$ python3 -q
>>> import numpy as np
>>> import numpy.linalg as la
>>> np.set_printoptions(precision=3, suppress=True, linewidth=140, legacy="1.25")
>>> def rd(a):
...     return np.round(a, 3) + 0
... 
>>> E = np.loadtxt("dump.csv", delimiter=",")
>>> E
array([[ 0.2  , -0.5  ,  0.5  , -0.3  ,  0.2  ,  1.   , -1.6  ,  1.2  ,  1.9  ,  0.309,  0.4  ,  0.2  ,  1.4  , -0.9  ],
       [-1.2  ,  0.5  , -1.6  , -0.5  , -1.3  ,  1.2  , -0.8  , -0.8  , -0.5  ,  0.48 ,  0.2  , -1.3  ,  0.2  ,  1.8  ],
       [ 0.4  , -1.3  , -1.7  ,  1.2  ,  0.8  , -1.1  ,  1.   ,  1.4  , -0.3  , -1.219,  0.5  ,  1.3  ,  0.3  , -0.1  ],
       [ 1.4  , -0.8  , -1.5  ,  0.2  ,  0.9  ,  1.3  , -1.   , -0.6  ,  0.4  , -0.195, -0.3  , -0.9  , -0.7  ,  1.1  ],
       [-0.9  , -0.3  , -1.1  ,  2.1  , -0.2  , -1.1  , -0.9  ,  0.   ,  0.7  , -2.142,  1.5  , -1.1  ,  0.3  ,  0.7  ],
       [ 0.5  ,  0.2  ,  0.9  ,  0.7  , -2.3  , -0.3  ,  0.1  , -0.9  ,  0.5  , -0.698,  0.5  , -0.9  ,  0.   , -0.4  ],
       [-0.7  , -1.6  ,  0.1  , -0.7  , -2.9  ,  0.7  , -0.3  ,  1.2  ,  0.5  ,  0.721,  1.4  , -0.6  , -1.8  , -0.2  ],
       [ 0.1  ,  0.1  , -0.8  , -1.   ,  2.1  , -1.3  ,  0.2  , -0.1  , -0.1  ,  0.984,  1.7  ,  0.   ,  0.7  , -0.8  ],
       [ 0.1  , -3.   , -0.4  ,  0.5  ,  0.1  ,  1.7  , -0.7  ,  0.3  ,  0.5  , -0.498,  0.4  , -1.4  ,  0.6  , -1.2  ],
       [-3.3  ,  0.2  ,  0.7  , -0.5  , -0.5  , -0.4  , -0.3  , -0.7  , -0.5  ,  0.542,  0.8  , -0.1  , -0.3  ,  0.9  ],
       [-0.3  , -0.2  , -0.5  , -0.7  , -0.9  ,  0.6  , -1.5  , -0.2  ,  0.5  ,  0.678, -1.5  , -1.1  ,  1.2  ,  0.6  ],
       [ 1.   , -1.7  , -0.6  ,  2.   ,  0.6  , -0.1  , -2.1  , -0.8  ,  1.   , -1.997, -1.5  , -0.2  , -1.4  , -1.   ],
       [-0.9  ,  2.   ,  1.8  , -0.7  ,  0.   ,  0.1  ,  1.6  ,  0.2  ,  0.6  ,  0.716,  0.2  ,  0.8  ,  0.1  , -0.8  ],
       [ 0.5  ,  0.3  , -0.2  ,  0.2  , -0.4  ,  2.   ,  0.   , -0.2  , -0.1  , -0.256,  1.9  , -0.7  , -0.8  , -0.6  ],
       [-0.7  , -0.8  ,  1.6  ,  1.4  , -1.   ,  0.3  , -1.5  , -0.1  , -0.1  , -1.412, -1.9  ,  1.5  ,  0.4  , -0.4  ],
       [-1.3  ,  0.7  , -1.4  ,  0.2  , -0.3  , -0.8  , -0.3  , -0.1  ,  1.   , -0.197, -1.3  , -1.1  ,  1.4  ,  0.6  ],
       [-0.9  , -1.1  ,  0.6  , -0.1  ,  0.8  ,  1.   ,  1.2  , -0.1  , -0.1  ,  0.128,  1.8  , -0.8  ,  1.4  , -0.3  ],
       [ 0.3  ,  0.6  ,  0.2  ,  0.   , -0.5  , -1.8  , -0.7  ,  0.7  ,  0.6  , -0.016, -0.7  ,  0.6  , -1.6  ,  0.1  ],
       [-0.6  , -1.   , -0.1  ,  0.1  , -1.6  ,  0.7  , -0.6  , -0.1  ,  1.4  , -0.055,  0.9  ,  0.   ,  0.   ,  1.7  ],
       [-2.6  ,  0.6  ,  0.4  ,  0.7  ,  2.9  ,  2.1  ,  1.3  , -0.4  , -0.7  , -0.702,  0.8  ,  0.3  , -0.3  ,  1.1  ],
       [-0.2  ,  0.7  ,  0.   ,  0.1  , -0.4  ,  1.7  ,  0.1  ,  0.3  ,  1.   , -0.132,  1.4  , -1.   , -0.4  ,  0.1  ],
       [-0.2  ,  0.1  ,  0.1  , -0.2  ,  1.5  ,  0.8  , -1.5  ,  1.6  , -1.7  ,  0.197,  0.9  , -0.5  , -0.5  ,  0.9  ],
       [ 0.7  , -0.5  ,  1.4  , -0.2  , -0.4  , -1.1  ,  0.6  ,  0.6  ,  0.8  ,  0.199,  0.   ,  0.9  ,  2.   ,  1.8  ],
       [-0.4  ,  0.   , -0.8  ,  0.9  , -1.4  , -0.9  , -0.2  ,  0.8  , -0.4  , -0.932, -0.3  , -1.3  ,  0.8  , -0.5  ],
       [ 1.9  , -0.5  ,  0.7  ,  0.6  , -0.2  ,  0.6  , -1.   ,  1.   ,  1.2  , -0.62 , -0.1  ,  0.4  ,  1.3  ,  0.8  ],
       [-1.9  , -0.5  , -0.4  ,  0.5  ,  0.8  , -1.1  ,  0.9  ,  0.4  , -1.   , -0.503, -0.7  ,  0.4  , -1.   ,  1.   ],
       [ 0.   ,  1.   , -1.6  ,  0.8  ,  0.4  , -0.1  ,  1.7  , -1.6  ,  0.5  , -0.801,  0.5  , -0.4  ,  0.6  , -1.4  ],
       [ 0.   , -1.6  , -1.6  , -0.4  , -0.3  , -0.5  ,  1.7  , -0.8  , -0.7  ,  0.414,  1.1  ,  0.8  ,  1.1  ,  1.   ]])
>>> other = np.c_[E[:, :2] @ np.array([[1, 4], [5, 4]]), np.array([2, 4, 2, 5, 5, 0, 3, 3, 4, 5, 5, 3, 1, 0, 3, 0, 2, 2, 4, 5, 0, 1, 1, 4, 0, 0, 1, 0])]
>>> rd(other)
array([[ -2.3,  -1.2,   2. ],
       [  1.3,  -2.8,   4. ],
       [ -6.1,  -3.6,   2. ],
       [ -2.6,   2.4,   5. ],
       [ -2.4,  -4.8,   5. ],
       [  1.5,   2.8,   0. ],
       [ -8.7,  -9.2,   3. ],
       [  0.6,   0.8,   3. ],
       [-14.9, -11.6,   4. ],
       [ -2.3, -12.4,   5. ],
       [ -1.3,  -2. ,   5. ],
       [ -7.5,  -2.8,   3. ],
       [  9.1,   4.4,   1. ],
       [  2. ,   3.2,   0. ],
       [ -4.7,  -6. ,   3. ],
       [  2.2,  -2.4,   0. ],
       [ -6.4,  -8. ,   2. ],
       [  3.3,   3.6,   2. ],
       [ -5.6,  -6.4,   4. ],
       [  0.4,  -8. ,   5. ],
       [  3.3,   2. ,   0. ],
       [  0.3,  -0.4,   1. ],
       [ -1.8,   0.8,   1. ],
       [ -0.4,  -1.6,   4. ],
       [ -0.6,   5.6,   0. ],
       [ -4.4,  -9.6,   0. ],
       [  5. ,   4. ,   1. ],
       [ -8. ,  -6.4,   0. ]])
>>> rd(la.norm(la.qr(E)[0].T @ other, axis=0) ** 2 / ((other ** 2).sum(axis=0) + 1e-12))
array([1.  , 1.  , 0.64])
>>> rd(la.norm(other - E @ la.lstsq(E, other)[0], axis=0))
array([0.   , 0.   , 9.396])
